$ python3 -q
>>> import numpy as np
>>> np.set_printoptions(suppress=True, linewidth=200)
>>> F = np.load("case18.npy")
>>> F
array([[ 3,  3,  3,  3,  3,  3],
       [ 3,  6,  6,  6,  6,  6],
       [ 3,  6,  9,  9,  9,  9],
       [ 3,  6,  9, 12, 12, 12],
       [ 3,  6,  9, 12, 15, 15],
       [ 3,  6,  9, 12, 15, 18]])
>>> x = np.array([1, 7, -8, 2, -7, 5])
>>> y = F @ x
>>> y
array([  0,  -3, -27, -27, -33, -18])
>>> np.round(np.linalg.solve(F, y), 3)
array([ 1.,  7., -8.,  2., -7.,  5.])
>>> np.round(np.linalg.solve(F, F[:, 1]), 3)
array([0., 1., 0., 0., 0., 0.])
>>> np.round(np.linalg.solve(F, y + F[:, 4]), 3)
array([ 1.,  7., -8.,  2., -6.,  5.])
>>> np.round(np.linalg.solve(F.T, F[3]), 3)
array([0., 0., 0., 1., 0., 0.])
>>> rng = np.random.default_rng(91)
>>> other = F + rng.integers(-2, 3, (6, 1)) @ rng.integers(-2, 3, (1, 6))
>>> other
array([[ 5,  2,  3,  5,  1,  5],
       [ 1,  7,  6,  4,  8,  4],
       [ 1,  7,  9,  7, 11,  7],
       [ 7,  4,  9, 16,  8, 16],
       [-1,  8,  9,  8, 19, 11],
       [ 7,  4,  9, 16, 11, 22]])
>>> np.linalg.matrix_rank(other - F, tol=1e-8)
np.int64(1)
>>> np.round(np.linalg.svd(other - F, compute_uv=False), 3) + 0
array([15.969,  0.   ,  0.   ,  0.   ,  0.   ,  0.   ])
>>> x = np.array([1, 3, 3, 0, 1, 2])
>>> y = other @ x
>>> y
array([ 31,  56,  74,  86,  91, 101])
>>> np.round(np.linalg.solve(other, y), 3) + 0
array([1., 3., 3., 0., 1., 2.])
>>> np.round(np.linalg.solve(other.T, other[4]), 3) + 0
array([0., 0., 0., 0., 1., 0.])
>>> X = np.loadtxt("mat.csv", delimiter=",")
>>> X
array([[ 0., -1., -1.,  0.,  0., -1.,  0.],
       [ 1.,  0., -1.,  1.,  2., -1.,  0.],
       [ 1.,  1.,  0., -1., -1.,  1., -3.],
       [ 0., -1.,  1.,  0., -1.,  0.,  0.],
       [ 0., -2.,  1.,  1.,  0., -2.,  2.],
       [ 1.,  1., -1.,  0.,  2.,  0.,  3.],
       [ 0.,  0.,  3.,  0., -2., -3.,  0.]])
>>> other = X + rng.integers(-2, 3, (7, 6)) @ rng.integers(-2, 3, (6, 7))
>>> other
array([[ 2., -5.,  1.,  0., -8.,  0.,  2.],
       [ 4.,  2., -2.,  7.,  8., -3., -1.],
       [-6.,  6.,  4., -9.,  3.,  3.,  1.],
       [-2., -3., -1., -8., -5.,  2., -3.],
       [-7.,  5.,  5.,  3.,  4., -3.,  9.],
       [ 8., -6., -4., -1., -6.,  2.,  0.],
       [ 6.,  0., -1.,  6., -6., -3.,  1.]])
>>> np.abs(other - X).sum(axis=1)
array([19., 21., 34., 23., 32., 31., 21.])
>>> other - X
array([[ 2., -4.,  2.,  0., -8.,  1.,  2.],
       [ 3.,  2., -1.,  6.,  6., -2., -1.],
       [-7.,  5.,  4., -8.,  4.,  2.,  4.],
       [-2., -2., -2., -8., -4.,  2., -3.],
       [-7.,  7.,  4.,  2.,  4., -1.,  7.],
       [ 7., -7., -3., -1., -8.,  2., -3.],
       [ 6.,  0., -4.,  6., -4.,  0.,  1.]])
>>> round(np.linalg.norm(other, 1), 3), np.round(np.linalg.norm(other, np.inf), 3)
(np.float64(40.0), np.float64(36.0))
>>> other[0] @ other[1]
np.float64(-70.0)
>>> np.round(np.linalg.norm(other, "nuc"), 3)
np.float64(65.29)
>>> x = np.array([0, -1, 1, 1, 0, -2, 0])
>>> np.round(np.linalg.eigvals(X).real, 3) + 0
array([0., 0., 0., 0., 0., 0., 0.])
>>> np.round(np.linalg.svd(X, compute_uv=False), 3) + 0
array([5.689, 5.689, 2.528, 2.528, 1.115, 1.115, 0.   ])
>>> np.round(np.linalg.det(X), 3)
np.float64(0.0)
>>> Q = np.linalg.solve(np.eye(7) - X, np.eye(7) + X)
>>> round(float(np.linalg.det(Q)), 3)
1.0
>>> np.round(X.mean(axis=0), 3)
array([ 0.429, -0.286,  0.286,  0.143,  0.   , -0.857,  0.286])
>>> np.unravel_index(np.abs(X).argmax(), X.shape)
(np.int64(2), np.int64(6))
>>> X.sum(axis=1)
array([-3.,  2., -2., -1.,  0.,  6., -2.])
>>> np.diff(X, axis=0)
array([[ 1.,  1.,  0.,  1.,  2.,  0.,  0.],
       [ 0.,  1.,  1., -2., -3.,  2., -3.],
       [-1., -2.,  1.,  1.,  0., -1.,  3.],
       [ 0., -1.,  0.,  1.,  1., -2.,  2.],
       [ 1.,  3., -2., -1.,  2.,  2.,  1.],
       [-1., -1.,  4.,  0., -4., -3., -3.]])
>>> np.abs(X).max()
np.float64(3.0)
>>> np.round(np.linalg.norm(X, 1), 3), round(float(np.linalg.norm(X, np.inf)), 3)
(np.float64(8.0), 8.0)
>>> np.round(np.linalg.norm(X, "nuc"), 3)
np.float64(18.664)
>>> X[0] @ X[5]
np.float64(0.0)
>>> np.round(np.linalg.norm(X, axis=1), 3)
array([1.732, 2.828, 3.742, 1.732, 3.742, 4.   , 4.69 ])
>>> m1 = np.array([[2, 0, 0, 0, 0, 0],
...     [0, 1, 0, 0, 0, 0],
...     [0, 0, 0, 0, 0, 0],
...     [0, 0, 0, -2, 0, 0],
...     [0, 0, 0, 0, 1, 0],
...     [0, 0, 0, 0, 0, 1]])
>>> # 6 blocks once reordered
>>> np.all(np.linalg.eigvalsh(m1) > 0)
np.False_
>>> M = np.load("sample19.npy")
>>> M
array([[-1, -2,  0,  0,  0,  0],
       [ 0,  1,  0,  0,  0,  0],
       [ 2,  2,  0,  0,  0,  0],
       [ 0,  0, -1, -2,  0,  0],
       [ 0,  0,  0,  1,  0,  0],
       [ 0,  0,  2,  2,  0,  0],
       [ 0,  0,  0,  0, -1, -2],
       [ 0,  0,  0,  0,  0,  1],
       [ 0,  0,  0,  0,  2,  2]])
>>> x = np.array([5, 2, 3, 1, 2, 3])
>>> y = M @ x
>>> b, lr = np.zeros(6), 1 / np.linalg.norm(M, 2) ** 2
>>> for i in range(200):
...     b -= lr * M.T @ (M @ b - y)
...     if i % 50 == 0: print(i, round(np.linalg.norm(M @ b - y), 3))
... 
0 2.677
50 0.199
100 0.015
150 0.001
>>> b.round(3)
array([5., 2., 3., 1., 2., 3.])
>>> round(np.linalg.norm(M) ** 2 / np.linalg.norm(M, 2) ** 2, 3)
np.float64(3.152)
>>> round(np.linalg.norm(M, 1), 3), round(np.linalg.norm(M, np.inf), 3)
(np.float64(5.0), np.float64(4.0))
>>> theta = np.deg2rad(180)
>>> data = np.eye(6)
>>> data[np.ix_([0, 4], [0, 4])] = [[np.cos(theta), -np.sin(theta)], [np.sin(theta), np.cos(theta)]]
>>> data.round(3) + 0
array([[-1.,  0.,  0.,  0.,  0.,  0.],
       [ 0.,  1.,  0.,  0.,  0.,  0.],
       [ 0.,  0.,  1.,  0.,  0.,  0.],
       [ 0.,  0.,  0.,  1.,  0.,  0.],
       [ 0.,  0.,  0.,  0., -1.,  0.],
       [ 0.,  0.,  0.,  0.,  0.,  1.]])
>>> x = np.array([0, -2, -2, 0, 2, 0])
>>> y = M @ x
>>> np.round(np.linalg.pinv(M) @ M, 3) + 0
array([[1., 0., 0., 0., 0., 0.],
       [0., 1., 0., 0., 0., 0.],
       [0., 0., 1., 0., 0., 0.],
       [0., 0., 0., 1., 0., 0.],
       [0., 0., 0., 0., 1., 0.],
       [0., 0., 0., 0., 0., 1.]])
>>> y = y + 0.02 * rng.normal(size=9)
>>> y.round(3)
array([ 4.031, -2.034, -3.999,  2.008,  0.034, -3.987, -2.025,  0.013,  3.963])
>>> b, *_ = np.linalg.lstsq(M, y)
>>> round(np.linalg.norm(y - M @ b), 3)
np.float64(0.038)
>>> b.round()
array([ 0., -2., -2.,  0.,  2.,  0.])
